% python3 -q
>>> import numpy as np
>>> import numpy.linalg as la
>>> np.set_printoptions(suppress=True, linewidth=120)
>>> data = np.loadtxt("block11.csv", delimiter=",")
>>> data.round(3)
array([[-0.22 ,  0.264, -0.215,  0.367],
       [ 0.073, -0.8  ,  0.393, -0.113],
       [ 0.624, -0.184, -0.589, -0.169],
       [ 0.367,  0.462,  0.296, -0.628],
       [-0.477, -0.196, -0.569, -0.513],
       [ 0.441, -0.071, -0.202,  0.408]])
>>> Y = np.c_[data[:, :2] @ np.array([[-2, 1], [3, -1]]), np.array([0, 3, 0, -1, 2, 1])]
>>> Y.round(3)
array([[ 1.234, -0.485,  0.   ],
       [-2.546,  0.873,  3.   ],
       [-1.799,  0.808,  0.   ],
       [ 0.651, -0.095, -1.   ],
       [ 0.367, -0.281,  2.   ],
       [-1.095,  0.512,  1.   ]])
>>> np.round(la.lstsq(data, Y[:, 0])[0], 3) + 0
array([-2.,  3.,  0.,  0.])
>>> la.matrix_rank(np.c_[data, Y])
np.int64(5)
>>> np.round(la.norm(la.qr(data)[0].T @ Y, axis=0) ** 2 / ((Y ** 2).sum(axis=0) + 1e-12), 3)
array([1.   , 1.   , 0.787])
>>> np.round(la.pinv(data), 3)
array([[-0.22 ,  0.073,  0.624,  0.367, -0.477,  0.441],
       [ 0.264, -0.8  , -0.184,  0.462, -0.196, -0.071],
       [-0.215,  0.393, -0.589,  0.296, -0.569, -0.202],
       [ 0.367, -0.113, -0.169, -0.628, -0.513,  0.408]])
>>> E = np.load("out16.npy")
>>> E.round(3)
array([[-1.892,  2.202,  0.757],
       [-2.721,  0.641,  1.088],
       [ 0.056,  2.999, -0.022],
       [ 2.529, -1.258, -1.012],
       [ 2.577, -1.139, -1.031],
       [-0.35 , -2.976,  0.14 ],
       [ 2.304, -1.685, -0.922],
       [ 2.345, -1.619, -0.938],
       [ 1.648,  2.418, -0.659],
       [ 0.364,  2.974, -0.146],
       [ 1.046, -2.78 , -0.418],
       [-2.512, -1.297,  1.005],
       [ 2.763, -0.376, -1.105],
       [ 2.353, -1.605, -0.941],
       [-2.132, -1.931,  0.853],
       [-2.727, -0.613,  1.091],
       [ 0.843, -2.859, -0.337],
       [-1.821, -2.27 ,  0.728],
       [ 2.243,  1.778, -0.897],
       [-2.713,  0.678,  1.085]])
>>> theta = np.radians(45)
>>> Rm = np.eye(3)
>>> Rm[1, 1] = Rm[0, 0] = np.cos(theta)
>>> Rm[1, 0], Rm[0, 1] = -np.sin(theta), np.sin(theta)
>>> Rm.round(3)
array([[ 0.707,  0.707,  0.   ],
       [-0.707,  0.707,  0.   ],
       [ 0.   ,  0.   ,  1.   ]])
>>> Y = E @ Rm.T
>>> np.round(la.det(Rm), 3), np.round(np.trace(Rm), 3)
(np.float64(1.0), np.float64(2.414))
>>> np.round(np.abs(Y - E).max(axis=0), 3)
array([2.272, 2.156, 0.   ])
>>> np.allclose(la.norm(E, axis=1), la.norm(Y, axis=1))
True
>>> np.allclose(E @ E.T, Y @ Y.T)
True
